>>> import numpy as np
>>> import numpy.linalg as la
>>> np.set_printoptions(precision=2, suppress=True, linewidth=100, legacy="1.25")
>>> M = np.load("mat.npy")
>>> M
array([[  0.4,   0. ,   0.1,  -0.2,  -1.4,   1.4,  -0.7],
       [  0.9,  -1.3,   1.1,   0.4,   1.6,  -0.1,  -1.3],
       [ -1.1,   0.9,   0.3,   0.1,  -1.3,   0.4,  -0.4],
       [ -0.2,   2.9,   0.5,   0.4,  -1. ,   0. ,  -1.3],
       [  1.9,   0.4,  -0.3,   1.1,   1.3,  -0.1,  -0.2],
       [ -0.4,   0.4,   0.7,  -0.1,   1.6,  -0.1,  -0.5],
       [  0.2,   0.2,   0.7,   0.2,  -0.3,  -1.7,  -0.4],
       [ -1. ,  -0.5,   2.2,  -1.1,  -0.2,   1.6,   0.9],
       [  0.1,  -1.5,   0. ,   3.1,   0.8,   0.1,   0.9],
       [ -1.8,  -0.6,  -1.7,   0.2,   0.6,  -0.4,  -1.1],
       [ -0.4,   0.8,  -1.2,   0.1,  -0.4,   0. ,  -1.1],
       [  1.3,  -0.5,   0. ,  -1. ,   0.8,   0.6,   1. ],
       [ -0.1,  -1.2,   1.5,  -0.6,  -1.4,   0.6,  -0.7],
       [  0.1,  -0.8,  -0.9,   0.3,   1.4,   1.3,  -0.3],
       [  1.4,   1.5,  -1.2,  -0.8,   0.2,  -0.6,  -0.9],
       [-18. , -13. ,  13. ,   8. ,  -4. ,   0. ,   5. ],
       [ -0.8,   0.5,  -0.8,  -1.3,   2.1,   0.1,   0.2],
       [  2.2,   0.3,   0.2,   1.5,   0.5,   0.9,  -0.8],
       [  0.5,   1.1,   0.8,  -1.8,   2. ,  -0.1,   2. ],
       [ -0.5,  -1.4,   0.5,  -1.6,   0.7,   1.8,  -1. ],
       [ -0.8,  -0.7,  -0.5,  -1.6,   0.1,   1.7,   1.1],
       [  0.9,  -0.8,   0.3,  -0.2,  -0.3,  -1.1,  -0.8]])
>>> # row 15 dominates
>>> x = np.array([0, 3, 3, 0, 0, 3, 1])
>>> y = M @ x
>>> np.round(la.lstsq(M, y)[0], 2) + 0
array([0., 3., 3., 0., 0., 3., 1.])
>>> try:
...     la.solve(M, y)
... except la.LinAlgError as e:
...     print(repr(e))
... 
LinAlgError('Last 2 dimensions of the array must be square')
>>> rng = np.random.default_rng(529537)
>>> y = y + 0.1 * rng.normal(size=22)
>>> y
array([ 3.71, -2.16,  4.42,  9.05, -0.3 ,  2.53, -2.89, 10.78, -3.42, -9.41, -2.38,  1.12,  2.03,
       -1.36, -1.87,  4.96, -0.32,  3.23,  7.54,  1.64,  2.66, -5.41])
>>> coef, *_ = la.lstsq(M, y)
>>> [round(float(la.norm(la.solve(M.T @ M + lam * np.eye(7), M.T @ y))), 2) for lam in (0, 1, 10, 100)]
[5.31, 4.96, 3.23, 0.81]
>>> coef.round()
array([-0.,  3.,  3., -0.,  0.,  3.,  1.])
>>> coef
array([-0.01,  3.02,  3.03, -0.03,  0.01,  2.98,  1.  ])
>>> round(la.norm(y - M @ coef), 2)
0.46
